>>> import numpy as np
>>> import numpy.linalg as la
>>> np.set_printoptions(precision=2, suppress=True, linewidth=100, sign=" ")
>>> K = np.load("layer18.npy")
>>> K
array([[ 0.,  2.,  1.,  5.],
       [ 2.,  0.,  0.,  0.],
       [ 1.,  0.,  0.,  0.],
       [ 5.,  0.,  0.,  0.]])
>>> hat = np.triu(np.array([[1, 1, 2, 2], [1, 1, 2, 2], [2, 0, 0, 2], [0, 0, 0, 2]]), 1) + np.eye(4)
>>> other = hat @ K @ la.inv(hat)
>>> np.trace(other), np.trace(K)
(np.float64(0.0), np.float64(0.0))
>>> round(float(la.det(other)), 2)
-0.0
>>> hat @ K - K @ hat
array([[ 14.,   0.,  -4.,  -6.],
       [ 12.,  -2.,  -4.,  -4.],
       [ 10.,  -1.,  -2.,  -2.],
       [  0.,  -5., -10., -10.]])
>>> np.einsum("ii->", K)
np.float64(0.0)
>>> np.einsum("ij,ji->", K, K)
np.float64(60.0)
>>> round(la.eigvals(K).sum().real, 2)
np.float64(0.0)
>>> np.kron(np.eye(2, dtype=int), K)
array([[ 0.,  2.,  1.,  5.,  0.,  0.,  0.,  0.],
       [ 2.,  0.,  0.,  0.,  0.,  0.,  0.,  0.],
       [ 1.,  0.,  0.,  0.,  0.,  0.,  0.,  0.],
       [ 5.,  0.,  0.,  0.,  0.,  0.,  0.,  0.],
       [ 0.,  0.,  0.,  0.,  0.,  2.,  1.,  5.],
       [ 0.,  0.,  0.,  0.,  2.,  0.,  0.,  0.],
       [ 0.,  0.,  0.,  0.,  1.,  0.,  0.,  0.],
       [ 0.,  0.,  0.,  0.,  5.,  0.,  0.,  0.]])
>>> round(la.det(K.T), 2)
np.float64(0.0)
>>> vals, evecs = la.eigh(K)
>>> np.round(evecs.T @ K @ evecs, 2) + 0
array([[-5.48,  0.  ,  0.  ,  0.  ],
       [ 0.  ,  0.  ,  0.  ,  0.  ],
       [ 0.  ,  0.  ,  0.  ,  0.  ],
       [ 0.  ,  0.  ,  0.  ,  5.48]])
>>> np.abs(evecs[:, -1]).round(6).argmax()
np.int64(0)
>>> la.eigvalsh(K + -3 * np.eye(4))
array([-8.48, -3.  , -3.  ,  2.48])
>>> np.unique(vals.round(6) + 0, return_counts=True)[1]
array([ 1,  2,  1])
>>> np.round(evecs @ np.diag(vals) @ evecs.T, 2) + 0
array([[ 0.,  2.,  1.,  5.],
       [ 2.,  0.,  0.,  0.],
       [ 1.,  0.,  0.,  0.],
       [ 5.,  0.,  0.,  0.]])
>>> vals
array([-5.48,  0.  ,  0.  ,  5.48])
>>> np.abs(evecs[:, -1])
array([ 0.71,  0.26,  0.13,  0.65])
